% ipython --no-banner

In [1]: import numpy as np

In [2]: np.set_printoptions(precision=2, suppress=True, linewidth=160, floatmode="fixed")

In [3]: A = np.array([[0.0, 1.0, 1.0, 1.0],
   ...:     [1.0, 0.0, 1.0, 1.0],
   ...:     [1.0, 1.0, 0.0, 1.0],
   ...:     [1.0, 1.0, 1.0, 0.0]])

In [4]: # symmetric, so the eigenvalues are real

In [5]: A - A[0]
Out[5]: 
array([[ 0.00,  0.00,  0.00,  0.00],
       [ 1.00, -1.00,  0.00,  0.00],
       [ 1.00,  0.00, -1.00,  0.00],
       [ 1.00,  0.00,  0.00, -1.00]])

In [6]: print(A.mean(axis=0))
[0.75 0.75 0.75 0.75]

In [7]: np.diff(A, axis=0)
Out[7]: 
array([[ 1.00, -1.00,  0.00,  0.00],
       [ 0.00,  1.00, -1.00,  0.00],
       [ 0.00,  0.00,  1.00, -1.00]])

In [8]: print(A.sum(axis=1))
[3.00 3.00 3.00 3.00]

In [9]: A.sum(axis=0)
Out[9]: array([3.00, 3.00, 3.00, 3.00])

In [10]: round(np.linalg.norm(A), 2)
Out[10]: np.float64(3.46)

In [11]: print(np.unravel_index(np.abs(A).argmax(), A.shape))
(np.int64(0), np.int64(1))

In [12]: w, V = np.linalg.eigh(A)

In [13]: print(np.abs(V[:, -1]))
[0.50 0.50 0.50 0.50]

In [14]: np.abs(V[:, -1]).round(6).argmax()
Out[14]: np.int64(0)

In [15]: np.round(V @ np.diag(w) @ V.T, 2) + 0
Out[15]: 
array([[0.00, 1.00, 1.00, 1.00],
       [1.00, 0.00, 1.00, 1.00],
       [1.00, 1.00, 0.00, 1.00],
       [1.00, 1.00, 1.00, 0.00]])

In [16]: np.linalg.svd(A, compute_uv=False)
Out[16]: array([3.00, 1.00, 1.00, 1.00])

In [17]: np.linalg.eigvalsh(A @ A)
Out[17]: array([1.00, 1.00, 1.00, 9.00])

In [18]: round(w.sum(), 2), np.trace(A)
Out[18]: (np.float64(0.0), np.float64(0.0))

In [19]: T = np.stack([A, -2 * A, A[::-1]])

In [20]: np.linalg.matrix_rank(T.reshape(3, -1))
Out[20]: np.int64(2)

In [21]: (T @ A.T).shape
Out[21]: (3, 4, 4)

In [22]: T.sum(axis=0)
Out[22]: 
array([[ 1.00,  0.00,  0.00, -1.00],
       [ 0.00,  1.00, -1.00,  0.00],
       [ 0.00, -1.00,  1.00,  0.00],
       [-1.00,  0.00,  0.00,  1.00]])

In [23]: w, V = np.linalg.eig(A)

In [24]: np.sort(np.linalg.eigvals(A.T))
Out[24]: array([-1.00, -1.00, -1.00,  3.00])

In [25]: np.sort(np.linalg.eigvals(A @ A))
Out[25]: array([1.00, 1.00, 1.00, 9.00])

In [26]: w
Out[26]: array([-1.00,  3.00, -1.00, -1.00])

In [27]: print(np.sort(np.linalg.eigvals(np.linalg.inv(A))))
[-1.00-0.00j -1.00+0.00j -1.00+0.00j  0.33+0.00j]

In [28]: u, g = A[1], A[0]

In [29]: u @ u
Out[29]: np.float64(3.0)

In [30]: p = (u @ g) / (u @ u) * u

In [31]: np.linalg.matrix_rank(np.outer(u, g))
Out[31]: np.int64(1)

In [32]: np.round(np.linalg.norm(u + g) ** 2 + np.linalg.norm(u - g) ** 2, 2)
Out[32]: np.float64(12.0)

In [33]: round((g - p) @ u, 2)
Out[33]: np.float64(0.0)

In [34]: print(np.outer(u, g))
[[0.00 1.00 1.00 1.00]
 [0.00 0.00 0.00 0.00]
 [0.00 1.00 1.00 1.00]
 [0.00 1.00 1.00 1.00]]
